% ipython --no-banner

In [1]: import numpy as np

In [2]: np.set_printoptions(suppress=True, linewidth=120)

In [3]: F = np.array([[0.3, 0.6, 1.3, 1.1],
   ...:     [-0.3, 0.4, -0.2, -0.3],
   ...:     [-0.4, -1.0, 0.1, 1.1]])

In [4]: rng = np.random.default_rng(45)

In [5]: F[2] = F[1] + 0.3 * rng.normal(size=4)

In [6]: F.round(2)
Out[6]: 
array([[ 0.3 ,  0.6 ,  1.3 ,  1.1 ],
       [-0.3 ,  0.4 , -0.2 , -0.3 ],
       [-0.44,  0.21, -0.16, -0.05]])

In [7]: u, g = F[1], F[2]

In [8]: u @ u
Out[8]: np.float64(0.38)

In [9]: pr = (u @ g) / (u @ u) * u

In [10]: np.linalg.matrix_rank(np.outer(u, g))
Out[10]: np.int64(1)

In [11]: C2 = F.T @ F

In [12]: np.linalg.matrix_rank(C2)
Out[12]: np.int64(3)

In [13]: np.round(np.diag(C2), 2)
Out[13]: array([0.37, 0.57, 1.76, 1.3 ])

In [14]: np.allclose(C2, C2.T)
Out[14]: True

In [15]: C2.round(2)
Out[15]: 
array([[ 0.37, -0.03,  0.52,  0.44],
       [-0.03,  0.57,  0.67,  0.53],
       [ 0.52,  0.67,  1.76,  1.5 ],
       [ 0.44,  0.53,  1.5 ,  1.3 ]])

In [16]: np.round(np.linalg.svd(F, compute_uv=False) ** 2, 2)
Out[16]: array([3.44, 0.5 , 0.05])

In [17]: np.round(np.linalg.eigvalsh(C2)[::-1], 2) + 0
Out[17]: array([3.44, 0.5 , 0.05, 0.  ])

In [18]: round(np.trace(C2), 2), round((F ** 2).sum(), 2)
Out[18]: (np.float64(3.99), np.float64(3.99))

In [19]: blk = np.stack([F, -2 * F, F[::-1]])

In [20]: (blk @ F.T).shape
Out[20]: (3, 3, 3)

In [21]: np.round(np.einsum("bij,cij->bc", blk, blk), 2)
Out[21]: 
array([[ 3.99, -7.99, -0.14],
       [-7.99, 15.98,  0.29],
       [-0.14,  0.29,  3.99]])

In [22]: blk.shape
Out[22]: (3, 3, 4)

In [23]: m1 = np.maximum(np.array([[9, 2],
    ...:     [3, 0],
    ...:     [4, 2],
    ...:     [3, 9],
    ...:     [9, 9],
    ...:     [6, 4],
    ...:     [6, 3],
    ...:     [2, 3],
    ...:     [3, 4],
    ...:     [0, 4],
    ...:     [8, 4],
    ...:     [3, 7],
    ...:     [9, 7],
    ...:     [3, 3],
    ...:     [1, 1]]) @ np.array([[0, 0, 2], [2, 1, 1]]) + np.array([2, 4, 0]), 0)

In [24]: m1
Out[24]: 
array([[ 6,  6, 20],
       [ 2,  4,  6],
       [ 6,  6, 10],
       [20, 13, 15],
       [20, 13, 27],
       [10,  8, 16],
       [ 8,  7, 15],
       [ 8,  7,  7],
       [10,  8, 10],
       [10,  8,  4],
       [10,  8, 20],
       [16, 11, 13],
       [16, 11, 25],
       [ 8,  7,  9],
       [ 4,  5,  3]])

In [25]: O, Rm = np.linalg.qr(m1)

In [26]: Rm.round(2)
Out[26]: 
array([[-44.68, -32.68, -53.72],
       [  0.  ,  -5.3 ,  -8.4 ],
       [  0.  ,   0.  ,  21.53]])

In [27]: x0 = np.array([6, 1, 5])

In [28]: y = m1 @ x0

In [29]: beta, lr = np.zeros(3), 1 / np.linalg.norm(m1, 2) ** 2

In [30]: for i in range(150):
    ...:     beta -= lr * m1.T @ (m1 @ beta - y)
    ...:     if i % 50 == 0: print(i, round(np.linalg.norm(m1 @ beta - y), 2))
    ...: 
0 15.42
50 9.94
100 8.58

In [31]: round(float(np.linalg.cond(m1)), 2)
Out[31]: 19.12

In [32]: basis = np.sign(np.array([[-3, -2, -5, 1], [2, -3, -4, -1], [-5, -4, -1, 1], [-5, -5, 2, -2]]))

In [33]: B = (np.tril(basis, -1) + np.eye(4)) @ (np.triu(basis, 1) + np.eye(4))

In [34]: evals = np.array([3, 0, 1, 2])

In [35]: E = np.rint(B * evals @ np.linalg.inv(B)) + 0

In [36]: E
Out[36]: 
array([[  0.,   8.,   8.,  -3.],
       [  0.,   7.,   8.,  -4.],
       [  0.,  -6.,  -8.,   5.],
       [  0.,  -6., -10.,   7.]])

In [37]: B = np.array([[-9, -2, -1], [6, 9, 1], [-2, 4, 7], [5, -8, 6]])

In [38]: np.vstack([F, B.T]).shape
Out[38]: (6, 4)

In [39]: np.round(np.einsum("ij,ij->i", F, F), 2)
Out[39]: array([3.35, 0.38, 0.26])
